$ python3 -q
>>> import numpy as np
>>> import numpy.linalg as la
>>> np.set_printoptions(suppress=True, linewidth=100)
>>> W0 = np.loadtxt("w.csv", delimiter=",")
>>> W0
array([[-32.,  24.,  -8.,  -8.,   8.,   8.],
       [  0.,   0.,   0.,   0.,   0.,   0.],
       [-36.,  27.,  -9.,  -9.,   9.,   9.],
       [  4.,  -3.,   1.,   1.,  -1.,  -1.],
       [-36.,  27.,  -9.,  -9.,   9.,   9.],
       [-32.,  24.,  -8.,  -8.,   8.,   8.],
       [-16.,  12.,  -4.,  -4.,   4.,   4.]])
>>> U, s, Vt = la.svd(W0)
>>> np.argmax(s[:-1] / (s[1:] + 1e-6)) + 1
np.int64(1)
>>> M2 = U[:, :1] @ np.diag(s[:1]) @ Vt[:1]
>>> M2.round(3)
array([[-32.,  24.,  -8.,  -8.,   8.,   8.],
       [  0.,   0.,   0.,   0.,   0.,   0.],
       [-36.,  27.,  -9.,  -9.,   9.,   9.],
       [  4.,  -3.,   1.,   1.,  -1.,  -1.],
       [-36.,  27.,  -9.,  -9.,   9.,   9.],
       [-32.,  24.,  -8.,  -8.,   8.,   8.],
       [-16.,  12.,  -4.,  -4.,   4.,   4.]])
>>> U, s, Vt = la.svd(M2)
>>> vecs = Vt[:(s > 1e-8).sum()]
>>> rng = np.random.default_rng(49)
>>> x0 = M2[4] + 4 * M2[3] + rng.integers(2) * np.eye(6)[2]
>>> x0.round(3)
array([-20.,  15.,  -5.,  -5.,   5.,   5.])
>>> la.matrix_rank(np.vstack([M2, x0]))
np.int64(1)
>>> round(la.norm(x0 - vecs.T @ vecs @ x0), 3)
np.float64(0.0)
>>> np.allclose(W0[:-1].T @ la.lstsq(W0[:-1].T, W0[-1])[0], W0[-1])
True
>>> np.unique(W0.round(6), axis=0).shape
(5, 6)
>>> r = la.matrix_rank(W0)
>>> r
np.int64(1)
>>> ns = la.svd(W0)[2][r:].T
>>> np.allclose(W0 @ ns, 0)
True
>>> X = np.load("sample16.npy")
>>> X
array([[0, 0, 1, 1],
       [0, 0, 1, 0],
       [1, 1, 0, 1],
       [1, 0, 1, 0]])
>>> # equal to its transpose
>>> X @ X
array([[2, 1, 1, 1],
       [1, 1, 0, 1],
       [1, 0, 3, 1],
       [1, 1, 1, 2]])
>>> np.argwhere(np.triu(X))
array([[0, 2],
       [0, 3],
       [1, 2],
       [2, 3]])
>>> X.sum(axis=0)
array([2, 1, 3, 2])
>>> Lm = np.diag(X.sum(axis=1)) - X
>>> print((la.eigvalsh(Lm) < 1e-8).sum())
1
>>> la.matrix_rank(Lm)
np.int64(3)
>>> round(la.det(Lm[1:, 1:]))
3
>>> m1 = np.loadtxt("m.csv", delimiter=",")
>>> m1
array([[ 0.39 , -2.782,  1.128, -0.172, -3.674, -0.185],
       [-0.188,  1.02 , -0.547,  0.101,  1.842,  0.09 ],
       [-0.881,  4.077, -1.145,  0.339,  4.025,  0.037],
       [-0.57 ,  4.377, -1.528,  0.23 ,  4.975,  0.232],
       [-0.059, -0.755,  0.469, -0.001, -1.378, -0.157],
       [-0.767,  2.17 , -0.353,  0.276,  1.588, -0.154],
       [-0.144,  1.661, -0.654,  0.078,  2.168,  0.126],
       [ 0.719, -2.05 , -0.156, -0.197,  0.173,  0.268],
       [ 0.538, -1.228, -0.098, -0.192, -0.159,  0.2  ],
       [ 0.024, -0.845,  0.25 ,  0.01 , -0.661, -0.064],
       [-0.231,  1.955, -0.788,  0.129,  2.674,  0.142],
       [ 0.414, -1.753,  0.396, -0.148, -1.443,  0.021],
       [ 0.229, -0.631,  0.18 , -0.094, -0.718,  0.028],
       [ 0.161, -0.663,  0.156, -0.073, -0.65 ,  0.007],
       [ 0.02 , -0.131,  0.087, -0.009, -0.256, -0.021],
       [-0.843,  3.253, -0.751,  0.31 ,  2.815, -0.065],
       [ 0.566, -1.135,  0.141, -0.227, -0.94 ,  0.147],
       [-0.083, -1.062,  0.495,  0.026, -1.404, -0.166],
       [ 0.345, -0.179, -0.332, -0.089,  0.853,  0.205],
       [-0.13 , -0.244,  0.418,  0.047, -1.054, -0.159],
       [-0.358,  1.659, -0.522,  0.135,  1.826,  0.019],
       [-1.142,  4.4  , -0.993,  0.413,  3.724, -0.096],
       [-0.172,  2.605, -1.225,  0.09 ,  3.747,  0.285],
       [-0.752,  1.363,  0.004,  0.266,  0.537, -0.248],
       [-0.257, -0.112,  0.479,  0.067, -1.254, -0.221],
       [ 0.225, -1.922,  1.032, -0.114, -3.22 , -0.216],
       [ 0.094, -0.626,  0.322, -0.045, -1.013, -0.065],
       [ 0.881, -6.135,  2.138, -0.343, -6.935, -0.307],
       [ 0.07 , -1.14 ,  0.718, -0.064, -2.257, -0.174],
       [ 0.094,  0.957, -0.452, -0.02 ,  1.346,  0.153],
       [-0.034, -0.407,  0.247, -0.001, -0.685, -0.094],
       [-0.066,  0.74 , -0.284,  0.033,  0.91 ,  0.059],
       [-0.04 ,  0.188,  0.125,  0.024, -0.236, -0.049],
       [ 0.518, -3.38 ,  1.19 , -0.206, -3.903, -0.161],
       [-0.6  ,  3.408, -1.19 ,  0.245,  4.037,  0.124],
       [-0.244, -0.645,  0.588,  0.058, -1.681, -0.237]])
>>> labels = m1[:, 3] > np.median(m1[:, 3])
>>> f = m1[labels].mean(axis=0) - m1[~labels].mean(axis=0)
>>> np.argsort(-np.abs(f).round(6), kind="stable")
array([1, 4, 2, 0, 3, 5])
